In [1]: import numpy as np

In [2]: np.set_printoptions(precision=2, suppress=True, linewidth=100, floatmode="fixed")

In [3]: def rd(a):
   ...:     return np.round(a, 2) + 0
   ...: 

In [4]: other = np.array([[-2, 0, -1],
   ...:     [1, -1, 0],
   ...:     [1, -2, -1],
   ...:     [-1, 2, 0],
   ...:     [-2, -2, 2],
   ...:     [-2, 2, 1],
   ...:     [1, 2, -1],
   ...:     [-2, -2, -2],
   ...:     [0, 0, 0],
   ...:     [-1, 0, 2]])

In [5]: W2 = np.array([[2, 2, 0, 3, 3, 1], [2, 2, 0, 2, 2, 0], [3, 1, 1, 2, 2, 3]])

In [6]: rng = np.random.default_rng(14)

In [7]: A = other @ W2 + 0.02 * rng.normal(size=(10, 6))

In [8]: rd(A)
Out[8]: 
array([[ -6.99,  -5.02,  -1.03,  -8.06,  -8.01,  -4.98],
       [  0.00,   0.01,   0.02,   0.98,   1.05,   0.98],
       [ -4.99,  -2.95,  -1.00,  -3.00,  -3.01,  -1.99],
       [  1.96,   1.99,   0.03,   1.00,   1.00,  -0.99],
       [ -1.99,  -6.00,   2.01,  -6.03,  -5.99,   3.99],
       [  3.02,   1.00,   0.98,   0.00,  -0.02,   1.02],
       [  3.00,   5.02,  -1.02,   5.03,   4.99,  -1.97],
       [-13.98, -10.02,  -1.99, -14.01, -13.99,  -7.97],
       [  0.01,   0.02,  -0.02,   0.00,   0.01,   0.02],
       [  3.99,   0.01,   2.01,   0.97,   0.98,   5.01]])

In [9]: r0, r1 = A[9], A[4]

In [10]: rd(r0 @ r1)
Out[10]: np.float64(4.29)

In [11]: pr = (r0 @ r1) / (r0 @ r0) * r0

In [12]: rd(np.linalg.norm(r0 + r1) ** 2 + np.linalg.norm(r0 - r1) ** 2)
Out[12]: np.float64(358.1)

In [13]: np.linalg.matrix_rank(np.outer(r0, r1))
Out[13]: np.int64(1)

In [14]: rd((r1 - pr) @ r0)
Out[14]: np.float64(0.0)

In [15]: x = np.array([1, 2, 0, -1, 1, -1])

In [16]: y = A @ x

In [17]: rd(y)
Out[17]: array([-12.00,  -0.89,  -8.90,   6.92, -17.93,   3.98,  14.97, -26.04,   0.04,  -0.99])

In [18]: rd(np.linalg.solve(A.T @ A, A.T @ y))
Out[18]: array([ 1.00,  2.00,  0.00, -1.00,  1.00, -1.00])

In [19]: rd(np.linalg.lstsq(A, y)[0])
Out[19]: array([ 1.00,  2.00,  0.00, -1.00,  1.00, -1.00])

In [20]: y = y + 0.02 * rng.normal(size=10)

In [21]: rd(y)
Out[21]: array([-12.02,  -0.92,  -8.88,   6.92, -17.93,   3.98,  14.96, -26.05,   0.03,  -0.98])

In [22]: coef, *_ = np.linalg.lstsq(A, y)

In [23]: rd(coef)
Out[23]: array([ 0.90,  2.11,  0.16, -0.61,  0.59, -0.98])

In [24]: rd(np.linalg.norm(y - A @ coef))
Out[24]: np.float64(0.02)

In [25]: rd(A.T @ (y - A @ coef))
Out[25]: array([0.00, 0.00, 0.00, 0.00, 0.00, 0.00])

In [26]: coef.round()
Out[26]: array([ 1.00,  2.00,  0.00, -1.00,  1.00, -1.00])

In [27]: [round(float(np.linalg.norm(np.linalg.solve(A.T @ A + lam * np.eye(6), A.T @ y))), 2) for lam in (0, 1, 10, 100)]
Out[27]: [2.64, 2.22, 1.77, 1.17]

In [28]: W1 = np.array([[3, 0, 2, 3, 2],
    ...:     [0, 2, 0, 0, 1],
    ...:     [0, 2, 0, 1, 1],
    ...:     [3, 3, 2, 3, 3],
    ...:     [1, 2, 0, 3, 2],
    ...:     [1, 2, 2, 1, 2]])

In [29]: coef = np.array([-9, -8, 2, 6, -3])

In [30]: hid = np.maximum(A @ W1 + coef, 0)

In [31]: np.linalg.matrix_rank(hid)
Out[31]: np.int64(5)

In [32]: (hid > 0).mean(axis=0)
Out[32]: array([0.30, 0.20, 0.60, 0.60, 0.50])

In [33]: W2 = np.array([[-8, 8, 6], [-2, 3, -7], [5, -4, 0], [-8, 4, 8], [-6, -4, 1]])

In [34]: (hid @ W2).round(6).argmax(axis=1)
Out[34]: array([0, 2, 0, 2, 0, 2, 2, 0, 2, 2])

In [35]: W1 @ W2
Out[35]: 
array([[-50,  20,  44],
       [-10,   2, -13],
       [-18,   6,  -5],
       [-62,  25,  24],
       [-48,  18,  18],
       [-22,   2,   2]])

In [36]: J = np.load("mat.npy")

In [37]: J
Out[37]: 
array([[ 1,  3,  1, -2,  3, -2, -2,  2, -1,  2,  0],
       [ 3,  1,  3,  1, -2,  3, -2, -2,  2, -1,  2],
       [ 1,  3,  1,  3,  1, -2,  3, -2, -2,  2, -1],
       [-2,  1,  3,  1,  3,  1, -2,  3, -2, -2,  2],
       [ 3, -2,  1,  3,  1,  3,  1, -2,  3, -2, -2],
       [-2,  3, -2,  1,  3,  1,  3,  1, -2,  3, -2],
       [-2, -2,  3, -2,  1,  3,  1,  3,  1, -2,  3],
       [ 2, -2, -2,  3, -2,  1,  3,  1,  3,  1, -2],
       [-1,  2, -2, -2,  3, -2,  1,  3,  1,  3,  1],
       [ 2, -1,  2, -2, -2,  3, -2,  1,  3,  1,  3],
       [ 0,  2, -1,  2, -2, -2,  3, -2,  1,  3,  1]])

In [38]: evals, evecs = np.linalg.eigh(J)

In [39]: x = np.array([3, 2, -2, -1, 0, 0, -3, 0, 0, -3, 0])

In [40]: rd(np.linalg.eigvalsh(J[1:, 1:]))
Out[40]: array([-13.04, -10.08,   0.65,   1.24,   2.88,   3.03,   3.89,   6.55,   7.27,   7.62])

In [41]: rd(x @ J @ x / (x @ x)), rd(evals[0]), rd(evals[-1])
Out[41]: (np.float64(2.56), np.float64(-13.35), np.float64(7.62))

In [42]: x @ J @ x
Out[42]: np.int64(92)

In [43]: np.abs(J).sum(axis=1).max(), rd(np.abs(evals).max())
Out[43]: (np.int64(23), np.float64(13.35))

In [44]: np.all(np.linalg.eigvalsh(J) > 0)
Out[44]: np.False_

In [45]: x = np.array([-8, -4, 1, 7, 1, 2, 5, 6, 1, 4, 0])

In [46]: y = J @ x

In [47]: coef, lr = np.zeros(11), 1 / np.linalg.norm(J, 2) ** 2

In [48]: for i in range(4):
    ...:     coef -= lr * J.T @ (J @ coef - y)
    ...:     if i % 1 == 0: print(i, round(np.linalg.norm(J @ coef - y), 2))
    ...: 
0 61.22
1 45.0
2 34.05
3 26.65

In [49]: rd(np.linalg.cond(J))
Out[49]: np.float64(31.61)

In [50]: rd(coef)
Out[50]: array([-3.78, -1.32, -1.28,  2.56,  1.97,  1.98,  5.80,  3.95,  0.22,  0.51, -0.25])
